>>> import numpy as np
>>> import numpy.linalg as la
>>> np.set_printoptions(precision=2, suppress=True, linewidth=100, sign=" ")
>>> def rnd(a):
...     return np.round(a, 2) + 0
... 
>>> data = np.loadtxt("sample19.csv", delimiter=",")
>>> data
array([[ 0.,  0.,  0.,  0.,  0.,  1.,  0.,  0.],
       [ 0.,  1.,  0.,  0.,  0.,  0.,  0.,  0.],
       [ 0.,  0.,  1.,  0.,  0.,  0.,  0.,  0.],
       [ 0.,  0.,  0.,  0.,  0.,  0.,  0.,  1.],
       [ 1.,  0.,  0.,  0.,  0.,  0.,  0.,  0.],
       [ 0.,  0.,  0.,  0.,  1.,  0.,  0.,  0.],
       [ 0.,  0.,  0.,  1.,  0.,  0.,  0.,  0.],
       [ 0.,  0.,  0.,  0.,  0.,  0.,  1.,  0.]])
>>> out = data / np.sqrt((data ** 2).mean(axis=1, keepdims=True))
>>> rnd(data - data.mean(axis=1, keepdims=True))
array([[-0.12, -0.12, -0.12, -0.12, -0.12,  0.88, -0.12, -0.12],
       [-0.12,  0.88, -0.12, -0.12, -0.12, -0.12, -0.12, -0.12],
       [-0.12, -0.12,  0.88, -0.12, -0.12, -0.12, -0.12, -0.12],
       [-0.12, -0.12, -0.12, -0.12, -0.12, -0.12, -0.12,  0.88],
       [ 0.88, -0.12, -0.12, -0.12, -0.12, -0.12, -0.12, -0.12],
       [-0.12, -0.12, -0.12, -0.12,  0.88, -0.12, -0.12, -0.12],
       [-0.12, -0.12, -0.12,  0.88, -0.12, -0.12, -0.12, -0.12],
       [-0.12, -0.12, -0.12, -0.12, -0.12, -0.12,  0.88, -0.12]])
>>> print(la.matrix_rank(out) == la.matrix_rank(data))
True
>>> U, sigma = la.svd(data)
Traceback (most recent call last):
  File "<python-input-9>", line 1, in <module>
    U, sigma = la.svd(data)
    ^^^^^^^^
ValueError: too many values to unpack (expected 2)
>>> U, sigma, VT = la.svd(data, full_matrices=False)
>>> np.allclose(U * sigma @ VT, data)
True
>>> print(rnd(np.cumsum(sigma ** 2) / np.sum(sigma ** 2)))
[ 0.12  0.25  0.38  0.5   0.62  0.75  0.88  1.  ]
>>> print(np.flatnonzero(la.matrix_power((data != 0) + (data.T != 0) + np.eye(8), 8)[6]))
[ 3  6  7]
>>> data @ data
array([[ 0.,  0.,  0.,  0.,  1.,  0.,  0.,  0.],
       [ 0.,  1.,  0.,  0.,  0.,  0.,  0.,  0.],
       [ 0.,  0.,  1.,  0.,  0.,  0.,  0.,  0.],
       [ 0.,  0.,  0.,  0.,  0.,  0.,  1.,  0.],
       [ 0.,  0.,  0.,  0.,  0.,  1.,  0.,  0.],
       [ 1.,  0.,  0.,  0.,  0.,  0.,  0.,  0.],
       [ 0.,  0.,  0.,  0.,  0.,  0.,  0.,  1.],
       [ 0.,  0.,  0.,  1.,  0.,  0.,  0.,  0.]])
>>> x0 = np.array([-3, 1, 3, -1, 3, 0, -3, -3])
>>> print(data.T @ (data @ x0))
[-3.  1.  3. -1.  3.  0. -3. -3.]
>>> print(rnd(np.sort(np.abs(np.degrees(np.angle(la.eigvals(data)))))))
[   0.    0.    0.    0.  120.  120.  120.  120.]
>>> rnd(np.abs(la.eigvals(data)))
array([ 1.,  1.,  1.,  1.,  1.,  1.,  1.,  1.])
>>> rnd(la.norm(x0)), rnd(la.norm(data @ x0))
(np.float64(6.86), np.float64(6.86))
>>> [p for p in range(1, 25) if np.allclose(la.matrix_power(data, p), np.eye(8))]
[3, 6, 9, 12, 15, 18, 21, 24]
>>> mat = np.load("layer19.npy")
>>> mat
array([[12.22, -1.41,  3.68],
       [ 5.41,  0.58, -0.71],
       [-7.31,  0.55, -1.43],
       [ 1.42, -0.08,  0.58],
       [ 4.31, -0.95,  1.11],
       [ 9.78, -0.28, -0.03],
       [ 6.06, -0.25, -0.31],
       [-2.54, -1.1 ,  1.56]])
>>> x0 = np.array([6, 2, 2])
>>> y = mat @ x0
>>> beta, lr = np.zeros(3), 1 / la.norm(mat, 2) ** 2
>>> for i in range(8):
...     beta -= lr * mat.T @ (mat @ beta - y)
...     if i % 2 == 0: print(i, round(la.norm(mat @ beta - y), 2))
... 
0 2.13
2 2.12
4 2.11
6 2.1
>>> rnd(la.cond(mat))
np.float64(25.09)
>>> rnd(beta)
array([ 6.01, -0.36,  0.85])
>>> x0 = np.array([0, -2, 1])
>>> y = mat @ x0
>>> rnd(y)
array([ 6.5 , -1.87, -2.53,  0.74,  3.01,  0.53,  0.19,  3.76])
>>> try:
...     la.solve(mat, y)
... except la.LinAlgError as e:
...     print(repr(e))
... 
LinAlgError('Last 2 dimensions of the array must be square')
>>> rnd(la.lstsq(mat, y)[0])
array([ 0., -2.,  1.])
>>> rnd(la.pinv(mat) @ mat)
array([[ 1.,  0.,  0.],
       [ 0.,  1.,  0.],
       [ 0.,  0.,  1.]])
>>> rnd(la.solve(mat.T @ mat, mat.T @ y))
array([ 0., -2.,  1.])
>>> rng = np.random.default_rng(193)
>>> y = y + 0.02 * rng.normal(size=8)
>>> print(rnd(y))
[ 6.5  -1.87 -2.52  0.74  3.    0.55  0.21  3.8 ]
>>> beta, *_ = la.lstsq(mat, y)
>>> rnd(mat.T @ (y - mat @ beta))
array([ 0.,  0.,  0.])
>>> [round(float(la.norm(la.solve(mat.T @ mat + lam * np.eye(3), mat.T @ y))), 2) for lam in (0, 1, 10, 100)]
[2.26, 1.74, 1.1, 0.32]
>>> rnd(la.norm(y - mat @ beta))
np.float64(0.04)
>>> out = mat / la.norm(mat, axis=1)
Traceback (most recent call last):
  File "<python-input-43>", line 1, in <module>
    out = mat / la.norm(mat, axis=1)
          ~~~~^~~~~~~~~~~~~~~~~~~~~~
ValueError: operands could not be broadcast together with shapes (8,3) (8,) 
>>> out = mat / la.norm(mat, axis=1, keepdims=True)
>>> cov = out @ out.T
>>> (cov - 2 * np.eye(8)).round(6).argmax(axis=1)
array([ 4,  6,  7,  0,  0,  6,  5,  2])
>>> (np.abs(cov) > 0.9).astype(int)
array([[ 1,  0,  1,  1,  1,  1,  1,  0],
       [ 0,  1,  1,  0,  0,  1,  1,  0],
       [ 1,  1,  1,  1,  1,  1,  1,  0],
       [ 1,  0,  1,  1,  1,  1,  1,  0],
       [ 1,  0,  1,  1,  1,  1,  1,  0],
       [ 1,  1,  1,  1,  1,  1,  1,  0],
       [ 1,  1,  1,  1,  1,  1,  1,  0],
       [ 0,  0,  0,  0,  0,  0,  0,  1]])
>>> arr = np.load("mat.npy")
>>> rnd(arr)
array([[ 0.18, -0.15,  0.08, -0.01,  0.06, -0.2 , -0.18,  0.2 , -0.01],
       [-0.15,  0.13, -0.07,  0.01, -0.05,  0.17,  0.15, -0.17,  0.01],
       [ 0.08, -0.07,  0.04, -0.01,  0.03, -0.09, -0.08,  0.09, -0.01],
       [-0.01,  0.01, -0.01,  0.  ,  0.  ,  0.01,  0.01, -0.01,  0.  ],
       [ 0.06, -0.05,  0.03,  0.  ,  0.02, -0.07, -0.06,  0.07,  0.  ],
       [-0.2 ,  0.17, -0.09,  0.01, -0.07,  0.23,  0.2 , -0.23,  0.01],
       [-0.18,  0.15, -0.08,  0.01, -0.06,  0.2 ,  0.18, -0.2 ,  0.01],
       [ 0.2 , -0.17,  0.09, -0.01,  0.07, -0.23, -0.2 ,  0.23, -0.01],
       [-0.01,  0.01, -0.01,  0.  ,  0.  ,  0.01,  0.01, -0.01,  0.  ]])
>>> out = arr / la.norm(arr, axis=1, keepdims=True)
>>> cov = out @ out.T
>>> (cov - 2 * np.eye(9)).round(6).argmax(axis=1)
array([ 2,  3,  0,  1,  0,  1,  1,  0,  1])
>>> np.argwhere(np.triu(np.abs(cov) > 0.95, 1))
array([[ 0,  1],
       [ 0,  2],
       [ 0,  3],
       [ 0,  4],
       [ 0,  5],
       [ 0,  6],
       [ 0,  7],
       [ 0,  8],
       [ 1,  2],
       [ 1,  3],
       [ 1,  4],
       [ 1,  5],
       [ 1,  6],
       [ 1,  7],
       [ 1,  8],
       [ 2,  3],
       [ 2,  4],
       [ 2,  5],
       [ 2,  6],
       [ 2,  7],
       [ 2,  8],
       [ 3,  4],
       [ 3,  5],
       [ 3,  6],
       [ 3,  7],
       [ 3,  8],
       [ 4,  5],
       [ 4,  6],
       [ 4,  7],
       [ 4,  8],
       [ 5,  6],
       [ 5,  7],
       [ 5,  8],
       [ 6,  7],
       [ 6,  8],
       [ 7,  8]])
>>> np.degrees(np.arccos(np.clip(cov[2, 6], -1, 1)))
np.float64(180.0)
>>> rnd(cov[2])
array([ 1., -1.,  1., -1.,  1., -1., -1.,  1., -1.])
>>> print((np.abs(cov) > 0.9).astype(int))
[[ 1  1  1  1  1  1  1  1  1]
 [ 1  1  1  1  1  1  1  1  1]
 [ 1  1  1  1  1  1  1  1  1]
 [ 1  1  1  1  1  1  1  1  1]
 [ 1  1  1  1  1  1  1  1  1]
 [ 1  1  1  1  1  1  1  1  1]
 [ 1  1  1  1  1  1  1  1  1]
 [ 1  1  1  1  1  1  1  1  1]
 [ 1  1  1  1  1  1  1  1  1]]
>>> rank = la.matrix_rank(arr)
>>> rank
np.int64(1)
>>> ns = la.svd(arr)[2][rank:].T
>>> np.allclose(arr @ ns, 0)
True
>>> ns.shape
(9, 8)
>>> [int(la.matrix_rank(np.delete(arr, i, axis=0))) for i in range(9)]
[1, 1, 1, 1, 1, 1, 1, 1, 1]
>>> [int(la.matrix_rank(arr[:i])) for i in range(1, len(arr) + 1)]
[1, 1, 1, 1, 1, 1, 1, 1, 1]
>>> print(rnd(ns @ ns.T))
[[ 0.82  0.15 -0.08  0.01 -0.06  0.2   0.18 -0.2   0.01]
 [ 0.15  0.87  0.07 -0.01  0.05 -0.17 -0.15  0.17 -0.01]
 [-0.08  0.07  0.96  0.01 -0.03  0.09  0.08 -0.09  0.01]
 [ 0.01 -0.01  0.01  1.    0.   -0.01 -0.01  0.01  0.  ]
 [-0.06  0.05 -0.03  0.    0.98  0.07  0.06 -0.07  0.  ]
 [ 0.2  -0.17  0.09 -0.01  0.07  0.77 -0.2   0.23 -0.01]
 [ 0.18 -0.15  0.08 -0.01  0.06 -0.2   0.82  0.2  -0.01]
 [-0.2   0.17 -0.09  0.01 -0.07  0.23  0.2   0.77  0.01]
 [ 0.01 -0.01  0.01  0.    0.   -0.01 -0.01  0.01  1.  ]]
>>> la.matrix_rank(arr.T @ arr), la.matrix_rank(arr @ arr.T)
(np.int64(1), np.int64(1))
